% python3 -q
>>> import numpy as np
>>> from numpy import linalg as LA
>>> np.set_printoptions(precision=1, suppress=True, linewidth=160)
>>> M = np.array([[1, -1, 1, -1], [1, 0, 0, 0], [1, 1, 1, 1], [1, 2, 4, 8]])
>>> B = LA.inv(M)
>>> round(float(LA.slogdet(M)[0]), 1)
1.0
>>> B.round(1) + 0
array([[ 0. ,  1. ,  0. ,  0. ],
       [-0.3, -0.5,  1. , -0.2],
       [ 0.5, -1. ,  0.5,  0. ],
       [-0.2,  0.5, -0.5,  0.2]])
>>> ang = np.radians(30)
>>> r_ = np.eye(4)
>>> r_[1, 1] = r_[0, 0] = np.cos(ang)
>>> r_[1, 0], r_[0, 1] = -np.sin(ang), np.sin(ang)
>>> r_
array([[ 0.9,  0.5,  0. ,  0. ],
       [-0.5,  0.9,  0. ,  0. ],
       [ 0. ,  0. ,  1. ,  0. ],
       [ 0. ,  0. ,  0. ,  1. ]])
>>> B = M @ r_.T
>>> np.allclose(M @ M.T, B @ B.T)
True
>>> round(float(LA.det(r_)), 1), round(float(np.trace(r_)), 1)
(1.0, 3.7)
>>> LA.svd(M, compute_uv=False), LA.svd(B, compute_uv=False)
(array([9.4, 2.1, 1.1, 0.5]), array([9.4, 2.1, 1.1, 0.5]))
>>> LA.svd(r_, compute_uv=False)
array([1., 1., 1., 1.])
>>> LA.norm(r_, axis=0)
array([1., 1., 1., 1.])
>>> M.reshape(2, -1)
array([[ 1, -1,  1, -1,  1,  0,  0,  0],
       [ 1,  1,  1,  1,  1,  2,  4,  8]])
>>> M.ravel(order="F")
array([ 1,  1,  1,  1, -1,  0,  1,  2,  1,  0,  1,  4, -1,  0,  1,  8])
>>> blk = M.reshape(4, 2, -1)
>>> blk.sum(axis=1)
array([[ 2, -2],
       [ 1,  0],
       [ 2,  2],
       [ 5, 10]])
>>> blk.shape
(4, 2, 2)
>>> np.swapaxes(blk, 1, 2)[3]
array([[1, 4],
       [2, 8]])
>>> blk.transpose(1, 0, 2)
array([[[ 1, -1],
        [ 1,  0],
        [ 1,  1],
        [ 1,  2]],

       [[ 1, -1],
        [ 0,  0],
        [ 1,  1],
        [ 4,  8]]])
>>> rng = np.random.default_rng(84)
>>> labels = rng.permutation(4)
>>> labels
array([0, 3, 1, 2])
>>> B = M[labels][:, labels]
>>> np.sort(np.abs(LA.eigvals(B)))
array([0.8, 0.8, 2. , 8.3])
>>> B
array([[ 1, -1, -1,  1],
       [ 1,  8,  2,  4],
       [ 1,  0,  0,  0],
       [ 1,  1,  1,  1]])
